$ ipython --no-banner

In [1]: import numpy as np

In [2]: np.set_printoptions(precision=1, suppress=True, linewidth=100, sign=" ")

In [3]: def tidy(a):
   ...:     return np.round(a, 1) + 0
   ...: 

In [4]: F = np.load("m.npy")

In [5]: print(F)
[[  3   3   3   3   3   3   3   3   3   3   3   3]
 [  3   6   6   6   6   6   6   6   6   6   6   6]
 [  3   6   9   9   9   9   9   9   9   9   9   9]
 [  3   6   9  12  12  12  12  12  12  12  12  12]
 [  3   6   9  12  15  15  15  15  15  15  15  15]
 [  3   6   9  12  15  18  18  18  18  18  18  18]
 [  3   6   9  12  15  18  21  21  21  21  21  21]
 [  3   6   9  12  15  18  21  24  24  24  24  24]
 [  3   6   9  12  15  18  21  24  27  27  27  27]
 [  3   6   9  12  15  18  21  24  27  30  30  30]
 [  3   6   9  12  15  18  21  24  27  30  33  33]
 [  3   6   9  12  15  18  21  24  27  30  33  36]]

In [6]: u = np.array([4, -4, -4])

In [7]: print(np.correlate(F[3], F[11], "full"))
[  108   315   612   990  1332  1638  1908  2142  2340  2502  2628  2718  2340  1971  1620  1296
  1008   756   540   360   216   108    36]

In [8]: print(np.array([np.convolve(row, u, "same") for row in F]))
[[   0  -12  -12  -12  -12  -12  -12  -12  -12  -12  -12  -24]
 [  12  -12  -24  -24  -24  -24  -24  -24  -24  -24  -24  -48]
 [  12    0  -24  -36  -36  -36  -36  -36  -36  -36  -36  -72]
 [  12    0  -12  -36  -48  -48  -48  -48  -48  -48  -48  -96]
 [  12    0  -12  -24  -48  -60  -60  -60  -60  -60  -60 -120]
 [  12    0  -12  -24  -36  -60  -72  -72  -72  -72  -72 -144]
 [  12    0  -12  -24  -36  -48  -72  -84  -84  -84  -84 -168]
 [  12    0  -12  -24  -36  -48  -60  -84  -96  -96  -96 -192]
 [  12    0  -12  -24  -36  -48  -60  -72  -96 -108 -108 -216]
 [  12    0  -12  -24  -36  -48  -60  -72  -84 -108 -120 -240]
 [  12    0  -12  -24  -36  -48  -60  -72  -84  -96 -120 -264]
 [  12    0  -12  -24  -36  -48  -60  -72  -84  -96 -108 -276]]

In [9]: print(np.polyval(u, F[3]))
[  20  116  284  524  524  524  524  524  524  524  524  524]

In [10]: Q, V = np.linalg.qr(F[:, :11])[0], np.linalg.qr(F[:, 11:])[0]

In [11]: s = np.linalg.svd(Q.T @ V, compute_uv=False)

In [12]: print((s > 0.9).sum())
1

In [13]: print(tidy(np.degrees(np.arccos(s.clip(0, 1)))))
[ 1.6]

In [14]: C = np.array([[-3, 3, -5, 2, 3, -1, 1],
    ...:     [-5, 5, -5, 0, -1, -5, 2],
    ...:     [0, 1, 5, -3, 2, -2, 0]])

In [15]: rng = np.random.default_rng(5832)

In [16]: M = rng.normal(size=(29, 3)) @ C + np.array([-3, -2, 2, 2, 1, 1, -3])

In [17]: print(tidy(M))
[[  2.4  -8.    7.2   1.2  -3.5   5.   -4.9]
 [  8.1 -13.8  14.4  -0.8  -7.2   8.6  -6.9]
 [ -1.2  -3.2   7.7  -0.7   0.8   0.7  -3.6]
 [ -2.5  -1.4   8.6  -1.8   2.5  -1.1  -3.2]
 [-15.8  10.3 -14.9   5.2   0.7  -9.1   1.9]
 [ -4.9   0.9   2.1   2.    7.8   0.   -2.5]
 [ -9.7   3.6 -11.1   6.3  -0.4  -2.4  -0.4]
 [ -1.6  -3.    3.5   2.8   5.9   3.6  -3.8]
 [ -2.5  -2.2   3.    2.2   3.8   2.   -3.3]
 [  4.5  -8.4  17.   -3.4   0.7   4.2  -5.8]
 [ -4.9  -0.2  -0.2   2.2   0.7  -0.7  -2.3]
 [ -7.3   2.   -3.3   2.3  -1.6  -3.3  -1.2]
 [ 10.6 -16.2  14.6   1.9  -0.5  14.   -8.3]
 [ -1.2  -3.1   4.2   2.8   7.7   4.3  -4. ]
 [ -8.8   1.8 -15.3   9.4  -1.9   0.5  -0.8]
 [  0.4  -5.2   7.3   0.5   0.6   3.2  -4.3]
 [  1.3  -5.   12.5  -1.7   4.5   2.9  -4.7]
 [ -8.9   3.7  -6.5   4.3   2.6  -2.8  -0.8]
 [ -8.6   3.   -9.6   7.    4.8  -0.2  -1.1]
 [  3.6  -6.7  19.7  -5.2   3.5   2.3  -5.5]
 [ -7.7   4.9   6.6  -3.    6.7  -6.7  -1.2]
 [ -5.6   0.8  -3.2   4.8   6.7   1.4  -2.3]
 [  7.8 -12.9  15.7  -0.9  -2.4   8.9  -7. ]
 [  0.7  -5.8   6.3   1.   -1.1   3.6  -4.3]
 [ -1.9  -4.8  -5.6   7.1  -2.7   5.4  -3.4]
 [-19.5  15.  -19.4   7.7  11.4  -9.4   2.9]
 [  3.7  -4.9  28.1  -9.9   9.2  -0.4  -5.6]
 [  2.6  -6.3  16.5  -4.3   0.3   1.6  -5. ]
 [ -2.9  -2.3  -0.4   4.1   3.2   2.9  -3.2]]

In [18]: print(np.linalg.norm(M, axis=1).argmax())
25

In [19]: print(tidy(np.linalg.norm(M) ** 2 / np.linalg.norm(M, 2) ** 2))
1.4

In [20]: print(tidy(np.linalg.norm(M, "nuc")))
165.1

In [21]: print(tidy(M[18] @ M[13]))
20.5

In [22]: print(tidy(np.linalg.norm(M, 1)), tidy(np.linalg.norm(M, np.inf)))
284.4 85.3

In [23]: print(tidy(np.linalg.norm(M, axis=0)))
[ 38.5  37.6  63.8  24.2  25.3  27.3  22.1]
